In [1]: import numpy as np

In [2]: from numpy import linalg as LA

In [3]: np.set_printoptions(precision=3, suppress=True, linewidth=100)

In [4]: data = np.load("data.npy")

In [5]: data
Out[5]: 
array([[ 1.5, -1. ,  0. , -0.8, -0.4, -2. ,  1.2, -0.3, -0.5],
       [ 1. ,  0.8,  1.9, -0.2,  0.9, -1.2, -0.2, -0.8, -1.6],
       [ 0.9, -0.2, -0.1, -0.3,  0.9,  2.1,  0.9,  0.5,  1.8],
       [ 1.7, -0.6, -0.8,  0.9,  0.5, -0.2,  0.5, -0.9,  0.6],
       [-0.9,  1.9,  1.7, -1.6,  1.5,  0.4,  0.7, -1.1, -0.2],
       [-0.2,  0.9,  0.9,  0.1, -0.8, -0.2,  0. ,  1. ,  0.3],
       [ 0.4, -0.7, -0.5, -0.6, -0.2,  0.4, -1.4,  1.1, -0.5],
       [-1.4,  0.4,  1.7, -0.9,  0.6, -2. , -0.6, -0.5, -2. ]])

In [6]: G = data.T @ data

In [7]: LA.matrix_rank(G)
Out[7]: np.int64(8)

In [8]: LA.svd(data, compute_uv=False) ** 2
Out[8]: array([33.362, 16.931, 12.465,  4.144,  3.859,  3.143,  0.574,  0.142])

In [9]: (data @ data.T).shape
Out[9]: (8, 8)

In [10]: print(np.diag(G))
[ 9.92  7.11 11.1   5.32  5.32 14.25  5.35  5.46 10.79]

In [11]: W1 = np.array([[1, 0, -1, -1, 3, 1],
    ...:     [3, 4, -1, -1, 1, -1],
    ...:     [-2, -2, -5, 4, -2, 5],
    ...:     [4, 4, -1, 4, 4, -5],
    ...:     [0, 3, 4, 0, -2, 3],
    ...:     [3, 4, -5, -1, 1, 5],
    ...:     [3, -1, 2, -5, 5, -2],
    ...:     [1, 4, 2, 5, -2, -3],
    ...:     [-5, 4, -3, -3, 2, -1]])

In [12]: beta = np.array([0, 2, 2, 0, 4, 5])

In [13]: act = np.maximum(data @ W1 + beta, 0)

In [14]: LA.matrix_rank(act)
Out[14]: np.int64(6)

In [15]: (act > 0).mean(axis=0)
Out[15]: array([0.375, 0.5  , 0.625, 0.5  , 0.5  , 0.875])

In [16]: C = np.array([[3, 2], [0, 1], [3, 3], [0, 2], [3, 0], [3, 0]])

In [17]: print(W1 @ C)
[[ 12  -3]
 [  6   5]
 [-12 -13]
 [  6  17]
 [ 15  15]
 [ 12  -7]
 [ 24   1]
 [ -6  22]
 [-21 -21]]

In [18]: x = np.array([3, 2, 0, 1, 1, 0, 2, 1, 0])

In [19]: h1 = np.maximum(data @ x, 0)

In [20]: data.T @ h1
Out[20]: array([21.59, -0.58,  6.51, -2.17, 10.46, -1.66, 11.55, -6.49,  4.53])

In [21]: data * (h1 > 1e-9)[:, None]
Out[21]: 
array([[ 1.5, -1. ,  0. , -0.8, -0.4, -2. ,  1.2, -0.3, -0.5],
       [ 1. ,  0.8,  1.9, -0.2,  0.9, -1.2, -0.2, -0.8, -1.6],
       [ 0.9, -0.2, -0.1, -0.3,  0.9,  2.1,  0.9,  0.5,  1.8],
       [ 1.7, -0.6, -0.8,  0.9,  0.5, -0.2,  0.5, -0.9,  0.6],
       [-0.9,  1.9,  1.7, -1.6,  1.5,  0.4,  0.7, -1.1, -0.2],
       [-0.2,  0.9,  0.9,  0.1, -0.8, -0.2,  0. ,  1. ,  0.3],
       [ 0. , -0. , -0. , -0. , -0. ,  0. , -0. ,  0. , -0. ],
       [-0. ,  0. ,  0. , -0. ,  0. , -0. , -0. , -0. , -0. ]])

In [22]: other = data / np.sqrt((data ** 2).mean(axis=1, keepdims=True))

In [23]: LA.norm(other, axis=1)
Out[23]: array([3., 3., 3., 3., 3., 3., 3., 3.])

In [24]: LA.matrix_rank(other) == LA.matrix_rank(data)
Out[24]: np.True_

In [25]: LA.matrix_rank(data - data.mean(axis=1, keepdims=True))
Out[25]: np.int64(8)

In [26]: x = np.array([2, 2, -2, -2, -2, -2, 3, 2, -2])

In [27]: np.sign((data @ x).round(6))
Out[27]: array([ 1.,  1., -1., -1., -1.,  1.,  1.,  1.])

In [28]: data @ np.ones(9)
Out[28]: array([-2.3,  0.6,  6.5,  1.7,  2.4,  2. , -2. , -4.7])

In [29]: data @ (2 * x)
Out[29]: array([22.8,  3.6, -7.4, -0.2, -3.4,  5.6,  0.4,  0.8])

In [30]: LA.norm(data @ x) <= LA.norm(data, 2) * LA.norm(x) + 1e-9
Out[30]: np.True_

In [31]: arr = np.load("arr.npy")

In [32]: arr
Out[32]: 
array([[0, 0, 0, 0, 0, 1, 0, 0, 0],
       [0, 0, 0, 0, 0, 0, 0, 1, 0],
       [0, 0, 0, 0, 0, 0, 0, 0, 1],
       [0, 0, 0, 0, 1, 0, 0, 0, 0],
       [0, 1, 0, 0, 0, 0, 0, 0, 0],
       [0, 0, 0, 0, 0, 0, 1, 0, 0],
       [0, 0, 1, 0, 0, 0, 0, 0, 0],
       [1, 0, 0, 0, 0, 0, 0, 0, 0],
       [0, 0, 0, 1, 0, 0, 0, 0, 0]])

In [33]: # rows sum to 1

In [34]: print(LA.pinv(arr))
[[0. 0. 0. 0. 0. 0. 0. 1. 0.]
 [0. 0. 0. 0. 1. 0. 0. 0. 0.]
 [0. 0. 0. 0. 0. 0. 1. 0. 0.]
 [0. 0. 0. 0. 0. 0. 0. 0. 1.]
 [0. 0. 0. 1. 0. 0. 0. 0. 0.]
 [1. 0. 0. 0. 0. 0. 0. 0. 0.]
 [0. 0. 0. 0. 0. 1. 0. 0. 0.]
 [0. 1. 0. 0. 0. 0. 0. 0. 0.]
 [0. 0. 1. 0. 0. 0. 0. 0. 0.]]

In [35]: LA.svd(arr, compute_uv=False)
Out[35]: array([1., 1., 1., 1., 1., 1., 1., 1., 1.])

In [36]: LA.norm(arr, axis=0)
Out[36]: array([1., 1., 1., 1., 1., 1., 1., 1., 1.])

In [37]: rng = np.random.default_rng(44)

In [38]: lab = rng.permutation(9)

In [39]: other = arr[:, lab] * rng.choice([-1, 1], 9)

In [40]: print(other)
[[ 0  0  0 -1  0  0  0  0  0]
 [ 0  0  0  0  0  0  0  0  1]
 [ 0  0  0  0  0  0  0  1  0]
 [ 0  0  0  0 -1  0  0  0  0]
 [ 0  0  0  0  0 -1  0  0  0]
 [ 0  0  0  0  0  0 -1  0  0]
 [ 0  0 -1  0  0  0  0  0  0]
 [ 0  1  0  0  0  0  0  0  0]
 [ 1  0  0  0  0  0  0  0  0]]

In [41]: Uu, _, Vt = LA.svd(arr.T @ other)

In [42]: Uu @ Vt
Out[42]: 
array([[ 0.,  1.,  0.,  0.,  0.,  0.,  0.,  0.,  0.],
       [ 0.,  0.,  0.,  0.,  0., -1.,  0.,  0.,  0.],
       [ 0.,  0., -1.,  0.,  0.,  0.,  0.,  0.,  0.],
       [ 1.,  0.,  0.,  0.,  0.,  0.,  0.,  0.,  0.],
       [ 0.,  0.,  0.,  0., -1.,  0.,  0.,  0.,  0.],
       [ 0.,  0.,  0., -1.,  0.,  0.,  0.,  0.,  0.],
       [ 0.,  0.,  0.,  0.,  0.,  0., -1.,  0.,  0.],
       [ 0.,  0.,  0.,  0.,  0.,  0.,  0.,  0.,  1.],
       [ 0.,  0.,  0.,  0.,  0.,  0.,  0.,  1.,  0.]])

In [43]: lab
Out[43]: array([3, 0, 2, 5, 4, 1, 6, 8, 7])

In [44]: LA.lstsq(arr, other)[0]
Out[44]: 
array([[ 0.,  1.,  0.,  0.,  0.,  0.,  0.,  0.,  0.],
       [ 0.,  0.,  0.,  0.,  0., -1.,  0.,  0.,  0.],
       [ 0.,  0., -1.,  0.,  0.,  0.,  0.,  0.,  0.],
       [ 1.,  0.,  0.,  0.,  0.,  0.,  0.,  0.,  0.],
       [ 0.,  0.,  0.,  0., -1.,  0.,  0.,  0.,  0.],
       [ 0.,  0.,  0., -1.,  0.,  0.,  0.,  0.,  0.],
       [ 0.,  0.,  0.,  0.,  0.,  0., -1.,  0.,  0.],
       [ 0.,  0.,  0.,  0.,  0.,  0.,  0.,  0.,  1.],
       [ 0.,  0.,  0.,  0.,  0.,  0.,  0.,  1.,  0.]])

In [45]: X = np.load("case14.npy")

In [46]: X
Out[46]: 
array([[ 20.691,   8.787,  -9.759],
       [ 20.949,  10.762,  -9.603],
       [ 19.118,   9.433,  -9.651],
       [ 19.029,   9.93 , -11.755],
       [ 17.721,   8.427,  -9.284],
       [ 19.387,  10.269, -10.326],
       [ 20.569,  11.512,  -9.022],
       [ 20.194,   9.558, -10.119],
       [ 21.055,  10.357, -10.419],
       [ 21.552,   9.14 , -11.311],
       [ 19.493,   9.902,  -9.717],
       [ 19.608,  11.157, -11.392],
       [ 20.29 ,  10.541, -10.214],
       [ 20.998,  10.994,  -9.308],
       [ 19.872,   8.535, -10.343],
       [ 20.763,  10.631,  -9.344],
       [ 21.507,  10.155,  -9.951],
       [ 20.076,  11.226, -10.169],
       [ 20.175,   9.083,  -8.769],
       [ 20.181,   9.471,  -8.456],
       [ 18.885,  10.916, -11.271],
       [ 19.688,  10.94 ,  -9.727],
       [ 19.503,  11.063, -11.45 ],
       [ 20.876,  12.53 , -10.116],
       [ 21.035,   9.916, -10.234],
       [ 19.79 ,   9.232,  -9.906],
       [ 20.958,  10.615,  -9.946],
       [ 20.288,   7.826, -11.512],
       [ 21.14 ,  10.504,  -9.721],
       [ 19.958,   9.537, -10.567],
       [ 19.957,   8.841,  -8.112],
       [ 19.99 ,   9.913,  -9.292],
       [ 19.491,  10.599,  -9.988],
       [ 19.47 ,   9.486,  -9.972],
       [ 19.253,   8.644, -11.408]])

In [47]: lab = X[:, 2] > np.median(X[:, 2])

In [48]: u = X[lab].mean(axis=0) - X[~lab].mean(axis=0)

In [49]: print(lab.astype(int))
[1 1 1 0 1 0 1 0 0 0 1 0 0 1 0 1 1 0 1 1 0 1 0 0 0 1 1 0 1 0 1 1 0 0 0]

In [50]: u
Out[50]: array([ 0.227, -0.115,  1.312])

In [51]: np.argsort(-np.abs(u).round(6), kind="stable")
Out[51]: array([2, 0, 1])

In [52]: round(float((((X - X.mean(axis=0)) @ u > 0) == lab).mean()), 3)
Out[52]: 0.971

In [53]: ((X - X.mean(axis=0)) @ u > 0).astype(int)
Out[53]: 
array([1, 1, 1, 0, 1, 0, 1, 0, 0, 0, 1, 0, 0, 1, 0, 1, 1, 0, 1, 1, 0, 1, 0, 0, 0, 1, 1, 0, 1, 0, 1,
       1, 0, 1, 0])

In [54]: Xs = X - X.mean(axis=0)

In [55]: Uu, sv, Vt = LA.svd(Xs, full_matrices=False)

In [56]: np.abs(Vt[-1])
Out[56]: array([0.838, 0.371, 0.4  ])

In [57]: LA.matrix_rank(Xs)
Out[57]: np.int64(3)

In [58]: sv
Out[58]: array([6.229, 5.27 , 4.319])

In [59]: sv ** 2 / (sv ** 2).sum()
Out[59]: array([0.455, 0.326, 0.219])

In [60]: print(np.abs(Vt[0]).argmax())
1

In [61]: np.abs(Uu[:, 0]).argmax()
Out[61]: np.int64(23)

In [62]: (np.sign(Uu[:, 0]) == np.sign(Uu[0, 0])).astype(int)
Out[62]: 
array([1, 0, 1, 1, 1, 1, 0, 1, 0, 1, 1, 0, 0, 0, 1, 0, 0, 0, 1, 1, 0, 0, 0, 0, 0, 1, 0, 1, 0, 1, 1,
       1, 0, 1, 1])

In [63]: print(np.round((sv ** 2).sum() ** 2 / (sv ** 4).sum(), 3))
2.767

In [64]: np.round(Xs.mean(axis=0), 3) + 0
Out[64]: array([0., 0., 0.])

In [65]: Xs = X - X.mean(axis=0)

In [66]: vecs = LA.svd(Xs)[2][:1]

In [67]: other = Xs - Xs @ vecs.T @ vecs

In [68]: (Xs @ vecs.T).std(axis=0)
Out[68]: array([1.053])

In [69]: round(float(LA.norm(other) / LA.norm(Xs)), 3)
Out[69]: 0.738

In [70]: other = X / np.sqrt((X ** 2).mean(axis=1, keepdims=True))

In [71]: LA.norm(other, axis=1)
Out[71]: 
array([1.732, 1.732, 1.732, 1.732, 1.732, 1.732, 1.732, 1.732, 1.732, 1.732, 1.732, 1.732, 1.732,
       1.732, 1.732, 1.732, 1.732, 1.732, 1.732, 1.732, 1.732, 1.732, 1.732, 1.732, 1.732, 1.732,
       1.732, 1.732, 1.732, 1.732, 1.732, 1.732, 1.732, 1.732, 1.732])

In [72]: other[5]
Out[72]: array([ 1.385,  0.734, -0.738])

In [73]: A = np.load("block5.npy")

In [74]: print(A)
[[-17.8   -43.713 -31.253 -50.935]
 [-15.326 -32.985 -22.325 -37.393]
 [-13.692 -26.498 -17.065 -29.268]
 [-12.616 -22.533 -13.923 -24.339]
 [-11.966 -20.268 -12.162 -21.543]
 [-11.913 -20.086 -12.021 -21.317]
 [-11.907 -20.068 -12.007 -21.296]
 [-11.806 -19.727 -11.745 -20.876]
 [ -7.977  -8.95   -3.967  -7.942]
 [ -3.809  -2.564  -0.606  -1.327]
 [ -2.822  -1.756  -0.402  -0.762]
 [ -2.602  -1.599  -0.372  -0.67 ]
 [ -1.666  -0.995  -0.267  -0.376]
 [ -0.731  -0.442  -0.148  -0.166]
 [ -0.357  -0.219  -0.08   -0.085]
 [  0.216   0.137   0.057   0.056]
 [  1.094   0.742   0.375   0.344]
 [  1.236   0.849   0.441   0.402]
 [ 14.716  28.281  27.822  28.975]
 [ 15.259  30.001  29.622  30.959]
 [ 17.681  38.068  38.078  40.351]
 [ 21.18   50.719  51.357  55.287]
 [ 21.839  53.218  53.981  58.259]
 [ 22.024  53.923  54.722  59.099]
 [ 25.195  66.418  67.842  74.048]]

In [75]: # rows and columns are dependent

In [76]: G = A.T @ A

In [77]: np.allclose(G, G.T)
Out[77]: True

In [78]: LA.matrix_rank(G)
Out[78]: np.int64(3)

In [79]: (A @ A.T).shape
Out[79]: (25, 25)

In [80]: round(np.trace(G), 3), np.round((A ** 2).sum(), 3)
Out[80]: (np.float64(71123.674), np.float64(71123.674))

In [81]: G
Out[81]: 
array([[ 4371.096,  9623.101,  8631.543, 10495.989],
       [ 9623.101, 21782.459, 19927.9  , 23859.64 ],
       [ 8631.543, 19927.9  , 18801.692, 21819.002],
       [10495.989, 23859.64 , 21819.002, 26168.427]])

In [82]: np.round(LA.svd(A, compute_uv=False) ** 2, 3) + 0
Out[82]: array([70505.897,   523.012,    94.766,     0.   ])

In [83]: np.round(LA.eigvalsh(G)[::-1], 3) + 0
Out[83]: array([70505.897,   523.012,    94.766,     0.   ])

In [84]: Uu, sv, Vt = LA.svd(A)

In [85]: vecs = Vt[:(sv > 1e-8).sum()]

In [86]: x = A[22] + 3 * A[12] + rng.integers(2) * np.eye(4)[3]

In [87]: x
Out[87]: array([16.842, 50.233, 53.182, 58.13 ])

In [88]: print(np.round(LA.norm(x - vecs.T @ vecs @ x), 3))
0.491

In [89]: LA.matrix_rank(np.vstack([A, x]))
Out[89]: np.int64(4)

In [90]: np.allclose(vecs.T @ vecs @ x, x)
Out[90]: False
